$ python3 -q
>>> import numpy as np
>>> import numpy.linalg as la
>>> np.set_printoptions(precision=3, suppress=True, linewidth=120, sign=" ")
>>> def rnd(a):
...     return np.round(a, 3) + 0
... 
>>> data = 2 * np.eye(3) + np.eye(3, k=1)
>>> data
array([[ 2.,  1.,  0.],
       [ 0.,  2.,  1.],
       [ 0.,  0.,  2.]])
>>> x0 = np.array([-2, 0, 0])
>>> target = data @ x0
>>> target
array([-4.,  0.,  0.])
>>> rnd(la.solve(data, data[:, 0]))
array([ 1.,  0.,  0.])
>>> ev, vecs = la.eig(data)
>>> np.prod(ev)
np.float64(8.0)
>>> data @ data
array([[ 4.,  4.,  1.],
       [ 0.,  4.,  4.],
       [ 0.,  0.,  4.]])
>>> out = la.inv(data)
>>> rnd(la.inv(out))
array([[ 2.,  1.,  0.],
       [ 0.,  2.,  1.],
       [ 0.,  0.,  2.]])
>>> (np.abs(out) > 1e-9).astype(int)
array([[ 1,  1,  1],
       [ 0,  1,  1],
       [ 0,  0,  1]])
>>> data @ out
array([[ 1.,  0.,  0.],
       [ 0.,  1.,  0.],
       [ 0.,  0.,  1.]])
>>> rnd(la.det(data) * out)
array([[ 4., -2.,  1.],
       [ 0.,  4., -2.],
       [ 0.,  0.,  4.]])
>>> r0, v = data[2], data[1]
>>> r0 @ r0
np.float64(4.0)
>>> r0 @ v
np.float64(2.0)
>>> p = (r0 @ v) / (r0 @ r0) * r0
>>> v - p
array([ 0.,  2.,  0.])
>>> rnd(la.norm(r0 + v) ** 2 + la.norm(r0 - v) ** 2)
np.float64(18.0)
>>> M = np.cumsum(np.array([[-1, -1, -1],
...     [0, 0, 1],
...     [1, 1, 2],
...     [2, -2, -1],
...     [2, 0, -2],
...     [2, 2, -2],
...     [1, -2, 1],
...     [0, 0, 2],
...     [-1, -2, 1],
...     [2, -2, -1],
...     [-1, 1, 1],
...     [0, 2, 2],
...     [1, 2, -2],
...     [2, 2, 2],
...     [-2, 1, 0],
...     [2, -1, 2],
...     [-2, 2, -1],
...     [1, 0, -1],
...     [2, 1, -2],
...     [0, -1, -2]]), axis=0)
>>> M
array([[-1, -1, -1],
       [-1, -1,  0],
       [ 0,  0,  2],
       [ 2, -2,  1],
       [ 4, -2, -1],
       [ 6,  0, -3],
       [ 7, -2, -2],
       [ 7, -2,  0],
       [ 6, -4,  1],
       [ 8, -6,  0],
       [ 7, -5,  1],
       [ 7, -3,  3],
       [ 8, -1,  1],
       [10,  1,  3],
       [ 8,  2,  3],
       [10,  1,  5],
       [ 8,  3,  4],
       [ 9,  3,  3],
       [11,  4,  1],
       [11,  3, -1]])
>>> cov = np.cov(M, rowvar=False)
>>> rnd(la.eigvalsh(cov)[::-1])
array([ 16.114,   6.29 ,   3.456])
>>> np.argwhere(np.triu(np.abs(np.corrcoef(M.T)) > 0.8, 1))
array([], shape=(0, 2), dtype=int64)
>>> np.argsort(-M.std(axis=0).round(6), kind="stable")
array([ 0,  1,  2])
>>> np.median(M, axis=0)
array([ 7., -1.,  1.])
>>> rnd(np.polyfit(M[:, 1], M[:, 0], 1))
array([ 0.451,  6.621])
>>> K = np.loadtxt("test0.csv", delimiter=",")
>>> rnd(K)
array([[ 0.944,  0.056,  0.167, -0.278],
       [ 0.056,  0.944, -0.167,  0.278],
       [ 0.167, -0.167,  0.5  ,  0.833],
       [-0.278,  0.278,  0.833, -0.389]])
>>> # orthonormal columns
>>> rnd(la.norm(K, axis=0))
array([ 1.,  1.,  1.,  1.])
>>> rnd(K.T @ K)
array([[ 1.,  0.,  0.,  0.],
       [ 0.,  1.,  0.,  0.],
       [ 0.,  0.,  1.,  0.],
       [ 0.,  0.,  0.,  1.]])
>>> np.all(la.eigvalsh(K) > 0)
np.False_
>>> rnd(la.eigvalsh(K).min())
np.float64(-1.0)
>>> rnd(la.det(K.T))
np.float64(-1.0)
>>> np.einsum("ij,ji->", K, K)
np.float64(4.0)
>>> ev, vecs = la.eig(K)
>>> rnd(ev)
array([-1.,  1.,  1.,  1.])
>>> np.prod(ev)
np.float64(-1.0)
>>> rnd(np.sort(la.eigvals(K @ K)))
array([ 1.,  1.,  1.,  1.])
>>> ev, vecs = la.eigh(K)
>>> x0 = np.array([0, 7, -2, 3])
>>> rnd(vecs * np.maximum(ev, 0) @ vecs.T)
array([[ 0.972,  0.028,  0.083, -0.139],
       [ 0.028,  0.972, -0.083,  0.139],
       [ 0.083, -0.083,  0.75 ,  0.417],
       [-0.139,  0.139,  0.417,  0.306]])
>>> rnd(x0 @ K @ x0 / (x0 @ x0)), rnd(ev[0]), rnd(ev[-1])
(np.float64(0.824), np.float64(-1.0), np.float64(1.0))
>>> rnd(vecs * np.abs(ev) @ vecs.T)
array([[ 1.,  0.,  0.,  0.],
       [ 0.,  1.,  0.,  0.],
       [ 0.,  0.,  1.,  0.],
       [ 0.,  0.,  0.,  1.]])
>>> rnd(la.eigvalsh(K[1:, 1:]))
array([-0.944,  1.   ,  1.   ])
>>> rnd(np.abs(K).sum(axis=1).max()), rnd(np.abs(ev).max())
(np.float64(1.778), np.float64(1.0))
>>> J = np.load("arr.npy")
>>> J
array([[ 3,  0,  0,  2,  1,  2,  0],
       [ 6,  0,  0,  4,  2,  4,  0],
       [ 3,  0,  0,  2,  1,  2,  0],
       [ 6,  0,  0,  4,  2,  4,  0],
       [-3,  0,  0, -2, -1, -2,  0],
       [ 0,  0,  0,  0,  0,  0,  0]])
>>> def softmax(z):
...     e = np.exp(z - z.max(axis=-1, keepdims=True))
...     return e / e.sum(axis=-1, keepdims=True)
... 
>>> rnd(softmax(10 * J[4]))
array([ 0.   ,  0.333,  0.333,  0.   ,  0.   ,  0.   ,  0.333])
>>> rnd(softmax(J[4]))
array([ 0.013,  0.271,  0.271,  0.037,  0.1  ,  0.037,  0.271])
>>> att = J @ J.T / np.sqrt(7)
>>> rnd(softmax(att)[4] @ J)
array([-2.997,  0.   ,  0.   , -1.998, -0.999, -1.998,  0.   ])
>>> rnd(softmax(att))
array([[ 0.001,  0.499,  0.001,  0.499,  0.   ,  0.   ],
       [ 0.   ,  0.5  ,  0.   ,  0.5  ,  0.   ,  0.   ],
       [ 0.001,  0.499,  0.001,  0.499,  0.   ,  0.   ],
       [ 0.   ,  0.5  ,  0.   ,  0.5  ,  0.   ,  0.   ],
       [ 0.   ,  0.   ,  0.   ,  0.   ,  0.999,  0.001],
       [ 0.167,  0.167,  0.167,  0.167,  0.167,  0.167]])
>>> softmax(att).round(6).argmax(axis=1)
array([ 1,  1,  1,  1,  4,  0])
>>> np.allclose(J[:-1].T @ la.lstsq(J[:-1].T, J[-1])[0], J[-1])
True
>>> try:
...     la.inv(J)
... except la.LinAlgError as e:
...     print("failed:", e)
... 
failed: Last 2 dimensions of the array must be square
>>> la.lstsq(J[:-1].T, J[-1])[2]
np.int32(1)
>>> rnd(J @ la.pinv(J) @ J)
array([[ 3.,  0.,  0.,  2.,  1.,  2.,  0.],
       [ 6.,  0.,  0.,  4.,  2.,  4.,  0.],
       [ 3.,  0.,  0.,  2.,  1.,  2.,  0.],
       [ 6.,  0.,  0.,  4.,  2.,  4.,  0.],
       [-3.,  0.,  0., -2., -1., -2.,  0.],
       [ 0.,  0.,  0.,  0.,  0.,  0.,  0.]])
>>> arr = np.array([[-3, -1, 3, -4, 2, 2],
...     [2, -3, -1, 2, 1, -1],
...     [-2, -4, -3, -1, -1, -2],
...     [0, -1, -2, -3, -4, 5],
...     [-4, 3, -2, -3, 2, 0],
...     [-2, 3, 3, 2, -1, 4]])
>>> x0 = np.array([1, 0, 0, 0, 4, 1])
>>> target = arr @ x0
>>> coef, lr = np.zeros(6), 1 / la.norm(arr, 2) ** 2
>>> for i in range(6):
...     coef -= lr * arr.T @ (arr @ coef - target)
...     if i % 1 == 0: print(i, round(la.norm(arr @ coef - target), 3))
... 
0 9.95
1 7.71
2 6.758
3 6.18
4 5.746
5 5.39
>>> rnd(coef)
array([ 0.237,  0.231,  0.965, -0.187,  2.063, -0.437])
>>> m1 = np.load("out19.npy")
>>> m1
array([[ 0.,  1.,  1.,  1.,  1.,  1.,  1.,  1.,  1.],
       [ 1.,  0.,  1.,  1.,  1.,  1.,  1.,  1.,  1.],
       [ 1.,  1.,  0.,  1.,  1.,  1.,  1.,  1.,  1.],
       [ 1.,  1.,  1.,  0.,  1.,  1.,  1.,  1.,  1.],
       [ 1.,  1.,  1.,  1.,  0.,  1.,  1.,  1.,  1.],
       [ 1.,  1.,  1.,  1.,  1.,  0.,  1.,  1.,  1.],
       [ 1.,  1.,  1.,  1.,  1.,  1.,  0.,  1.,  1.],
       [ 1.,  1.,  1.,  1.,  1.,  1.,  1.,  0.,  1.],
       [ 1.,  1.,  1.,  1.,  1.,  1.,  1.,  1.,  0.]])
>>> [round(float(la.det(m1[:i, :i])), 2) + 0 for i in range(1, 10)]
[0.0, -1.0, 2.0, -3.0, 4.0, -5.0, 6.0, -7.0, 8.0]
>>> r0 = np.array([8, 5, -9, 3, 3, 6, 7, -3, -9])
>>> out = m1 + np.outer(r0, np.eye(9)[6])
>>> rnd(la.det(out) / la.det(m1)), rnd(1 + la.solve(m1, r0)[6])
(np.float64(-4.625), np.float64(-4.625))
>>> la.matrix_rank(la.inv(out) - la.inv(m1), tol=1e-8)
np.int64(1)
>>> out
array([[ 0.,  1.,  1.,  1.,  1.,  1.,  9.,  1.,  1.],
       [ 1.,  0.,  1.,  1.,  1.,  1.,  6.,  1.,  1.],
       [ 1.,  1.,  0.,  1.,  1.,  1., -8.,  1.,  1.],
       [ 1.,  1.,  1.,  0.,  1.,  1.,  4.,  1.,  1.],
       [ 1.,  1.,  1.,  1.,  0.,  1.,  4.,  1.,  1.],
       [ 1.,  1.,  1.,  1.,  1.,  0.,  7.,  1.,  1.],
       [ 1.,  1.,  1.,  1.,  1.,  1.,  7.,  1.,  1.],
       [ 1.,  1.,  1.,  1.,  1.,  1., -2.,  0.,  1.],
       [ 1.,  1.,  1.,  1.,  1.,  1., -8.,  1.,  0.]])
>>> np.allclose(m1 @ m1.T, m1.T @ m1)
True
>>> np.sort(np.abs(np.fft.fft(m1[0]))), rnd(np.sort(la.svd(m1, compute_uv=False)))
(array([ 1.,  1.,  1.,  1.,  1.,  1.,  1.,  1.,  8.]), array([ 1.,  1.,  1.,  1.,  1.,  1.,  1.,  1.,  8.]))
>>> m1.sum(axis=0)
array([ 8.,  8.,  8.,  8.,  8.,  8.,  8.,  8.,  8.])
>>> np.trace(m1 @ m1 @ m1) // 6
np.float64(84.0)
>>> low = np.diag(m1.sum(axis=1)) - m1
>>> la.matrix_rank(low)
np.int64(8)
>>> low @ np.ones(9)
array([ 0.,  0.,  0.,  0.,  0.,  0.,  0.,  0.,  0.])
>>> E = np.load("m.npy")
>>> E
array([[ -5.553,   2.413,   0.657,  -3.575,   6.037,  -8.97 ,  -5.977,   3.863],
       [ -3.003,   0.159,  -0.392,  -1.972,   5.996,  -5.989,  -5.015,   3.197],
       [ -6.571,  10.254,   6.01 ,  -3.705, -10.829,  -3.548,   4.282,  -2.463],
       [  5.718,  -1.682,  -0.094,   3.734,  -8.358,  10.167,   7.584,  -4.909],
       [  9.56 , -10.834,  -5.977,   5.557,   5.982,   8.964,   0.054,  -0.319],
       [ -8.683,  13.992,   8.331,  -4.595, -15.554,  -4.15 ,   6.47 ,  -3.691],
       [-10.43 ,  13.264,   7.493,  -5.831, -10.207,  -8.434,   2.238,  -1.148],
       [  8.135,  -9.868,  -5.453,   4.624,   6.626,   7.185,  -0.902,   0.346],
       [  6.154,  -6.13 ,  -3.25 ,   3.531,   1.85 ,   6.533,   1.296,  -1.044],
       [ 10.721, -12.125,  -6.614,   6.155,   6.603,  10.207,  -0.016,  -0.472],
       [  8.561,  -8.726,  -4.625,   4.968,   3.072,   8.976,   1.441,  -1.205],
       [  3.438,  -4.738,  -2.764,   1.997,   4.116,   2.424,  -1.284,   0.69 ],
       [ -8.351,   8.667,   4.646,  -5.007,  -2.976,  -8.984,  -1.556,   1.157],
       [  4.45 ,  -6.792,  -4.068,   2.255,   7.239,   2.463,  -2.826,   1.666],
       [  1.916,  -4.197,  -2.603,   0.983,   5.987,   0.038,  -3.002,   1.792],
       [  7.78 ,  -5.442,  -2.386,   4.814,  -3.549,  10.756,   5.444,  -3.543],
       [ -8.895,   7.449,   3.722,  -5.282,   0.614, -10.919,  -3.935,   2.604],
       [  0.397,  -4.534,  -3.116,  -0.054,  10.242,  -3.632,  -6.269,   3.909],
       [  5.254,  -9.219,  -5.465,   2.801,  11.372,   1.923,  -5.101,   2.952],
       [ -6.092,   5.7  ,   2.83 ,  -3.716,  -0.686,  -7.254,  -2.206,   1.585],
       [ -7.079,   8.582,   4.806,  -4.022,  -5.95 ,  -6.041,   1.063,  -0.42 ],
       [ -8.03 ,   4.596,   1.797,  -5.018,   6.055, -12.006,  -6.97 ,   4.634],
       [  1.566,  -0.011,   0.188,   0.99 ,  -2.972,   2.995,   2.464,  -1.657],
       [ -7.524,  12.742,   7.558,  -4.031, -15.125,  -2.978,   6.424,  -3.829],
       [  9.344, -11.212,  -6.191,   5.413,   7.14 ,   8.429,  -0.813,   0.184],
       [  3.412,  -4.809,  -2.614,   1.906,   4.212,   2.367,  -1.326,   0.633],
       [ -1.589,   5.819,   3.742,  -0.569, -10.808,   2.346,   6.212,  -3.847],
       [  4.078,  -2.218,  -0.813,   2.481,  -2.971,   6.009,   3.501,  -2.205],
       [-11.214,  10.174,   5.141,  -6.581,  -0.666, -13.145,  -4.193,   2.894],
       [ -6.645,  10.207,   5.928,  -3.614, -10.839,  -3.571,   4.217,  -2.404],
       [ -1.001,  -3.69 ,  -2.792,  -0.854,  10.732,  -5.347,  -7.244,   4.509],
       [ 11.355,  -9.686,  -4.702,   6.74 ,  -0.601,  13.769,   4.947,  -3.344],
       [ -4.238,   1.497,   0.276,  -2.687,   5.323,  -7.127,  -5.032,   3.248]])
>>> cov = np.cov(E, rowvar=False)
>>> np.median(E, axis=0)
array([ 0.397, -1.682, -0.392, -0.054,  1.85 ,  0.038, -0.813,  0.184])
>>> cov.shape
(8, 8)
>>> Ac = E - E.mean(axis=0)
>>> U, sig, Vt = la.svd(Ac, full_matrices=False)
>>> np.abs(U[:, 0]).argmax()
np.int64(6)
>>> np.abs(Vt[0]).argmax()
np.int64(1)
>>> rnd(Ac.mean(axis=0))
array([ 0.,  0.,  0.,  0.,  0.,  0.,  0.,  0.])
>>> rnd(sig ** 2 / (sig ** 2).sum())
array([ 0.714,  0.286,  0.   ,  0.   ,  0.   ,  0.   ,  0.   ,  0.   ])
>>> (np.sign(U[:, 0]) == np.sign(U[0, 0])).astype(int)
array([ 1,  1,  1,  0,  0,  1,  1,  0,  0,  0,  0,  0,  1,  0,  0,  0,  1,  0,  0,  1,  1,  1,  0,  1,  0,  0,  1,  0,
        1,  1,  0,  0,  1])
>>> la.matrix_rank(Ac)
np.int64(8)
>>> rnd(np.abs(Vt[-1]))
array([ 0.057,  0.665,  0.389,  0.37 ,  0.362,  0.006,  0.071,  0.362])
>>> feats = np.load("dump.npy")
>>> feats
array([[  6,   2,   5,   6,   5,   9],
       [  4,   4,   5,   1,   0,   3],
       [  6,   3,   8,   9,   4,  10],
       [  3,   3,   0,   5,   1,   2],
       [  5,   3,   5,   5,   5,   5],
       [  5,   4,   8,   8,   4,   6],
       [  0,   0,   0,   0,   0,   0],
       [ 10,   6,  10,   7,   5,  12],
       [  0,   0,   0,   0,   0,   0],
       [  0,   0,   0,   0,   0,   0],
       [  3,   3,   0,   5,   1,   2],
       [  0,   0,   0,   0,   0,   0],
       [  5,   5,   6,   7,   2,   6],
       [ 10,   7,  13,  10,   4,  13],
       [  0,   0,   0,   0,   0,   0],
       [  4,   4,   5,   1,   0,   3],
       [  5,   6,   3,   8,   2,   3],
       [  0,   0,   0,   0,   0,   0],
       [ 10,   6,  10,   7,   5,  12],
       [  5,   4,   8,   8,   4,   6],
       [ 13,   9,  10,  12,   6,  14],
       [  6,   1,   7,   7,   7,   9],
       [ 12,   9,  13,  10,   6,  13],
       [  2,   3,   3,   3,   1,   1],
       [ 10,   5,  12,   8,   7,  12],
       [  0,   0,   0,   0,   0,   0],
       [  3,   3,   0,   5,   1,   2],
       [  2,   3,   3,   3,   1,   1],
       [  6,   3,   8,   9,   4,  10],
       [  0,   0,   0,   0,   0,   0],
       [  2,   3,   3,   3,   1,   1],
       [  3,   0,   2,   2,   4,   4]])
>>> Ac = (feats - feats.mean(axis=0)) / feats.std(axis=0)
>>> rnd(Ac.std(axis=0))
array([ 1.,  1.,  1.,  1.,  1.,  1.])
>>> np.argwhere(np.abs(Ac) > 2)
array([[ 20,   0],
       [ 20,   1],
       [ 22,   0],
       [ 22,   1]])
>>> coef = la.lstsq(np.delete(Ac, 5, axis=1), Ac[:, 5])[0]
>>> rnd(coef)
array([ 1.337, -0.74 ,  0.302,  0.311, -0.323])
>>> np.abs(coef).argmax()
np.int64(0)
>>> rnd(1 - np.var(Ac[:, 5] - np.delete(Ac, 5, axis=1) @ coef))
np.float64(0.995)
